% python3 -q
>>> import numpy as np
>>> np.set_printoptions(precision=1, suppress=True, linewidth=140)
>>> rng = np.random.default_rng(52)
>>> J = (rng.random((7, 7)) < 0.3) + np.eye(7)
>>> J /= J.sum(axis=1, keepdims=True)
>>> J
array([[0.5, 0. , 0. , 0.5, 0. , 0. , 0. ],
       [0.2, 0.4, 0. , 0. , 0. , 0.2, 0.2],
       [0. , 0.3, 0.3, 0. , 0. , 0.3, 0. ],
       [0. , 0. , 0. , 0.3, 0.3, 0. , 0.3],
       [0. , 0.5, 0. , 0. , 0.5, 0. , 0. ],
       [0. , 0. , 0. , 0.2, 0.2, 0.5, 0. ],
       [0. , 0. , 0. , 0. , 0. , 0. , 1. ]])
>>> feats = np.diag(np.array([2, 3, 2, 1])) + -3 * np.eye(4, k=1) + -3 * np.eye(4, k=-1)
>>> feats
array([[ 2., -3.,  0.,  0.],
       [-3.,  3., -3.,  0.],
       [ 0., -3.,  2., -3.],
       [ 0.,  0., -3.,  1.]])
>>> round(float(np.linalg.det(2 * feats)), 1), np.round(np.linalg.det(feats), 1)
(48.0, np.float64(3.0))
>>> np.kron(np.eye(2, dtype=int), feats)
array([[ 2., -3.,  0.,  0.,  0., -0.,  0.,  0.],
       [-3.,  3., -3.,  0., -0.,  0., -0.,  0.],
       [ 0., -3.,  2., -3.,  0., -0.,  0., -0.],
       [ 0.,  0., -3.,  1.,  0.,  0., -0.,  0.],
       [ 0., -0.,  0.,  0.,  2., -3.,  0.,  0.],
       [-0.,  0., -0.,  0., -3.,  3., -3.,  0.],
       [ 0., -0.,  0., -0.,  0., -3.,  2., -3.],
       [ 0.,  0., -0.,  0.,  0.,  0., -3.,  1.]])
>>> np.round(np.linalg.eigvals(feats), 1) + 0
array([ 7.2,  3.6,  0. , -2.7])
>>> np.einsum("ii->", feats)
np.float64(8.0)
>>> round(np.linalg.det(feats[::-1]), 1)
np.float64(3.0)
>>> U, sigma, Vt = np.linalg.svd(feats)
>>> sigma.round(1) + 0
array([7.2, 3.6, 2.7, 0. ])
>>> A2 = U[:, :3] @ np.diag(sigma[:3]) @ Vt[:3]
>>> np.linalg.matrix_rank(A2)
np.int64(3)
>>> A2.round(1) + 0
array([[ 2., -3.,  0.,  0.],
       [-3.,  3., -3.,  0.],
       [ 0., -3.,  2., -3.],
       [ 0.,  0., -3.,  1.]])
>>> np.abs(feats).max()
np.float64(3.0)
>>> np.diff(feats, axis=0)
array([[-5.,  6., -3.,  0.],
       [ 3., -6.,  5., -3.],
       [ 0.,  3., -5.,  4.]])
>>> np.count_nonzero(feats)
np.int64(10)
>>> feats.sum(axis=1)
array([-1., -3., -4., -2.])
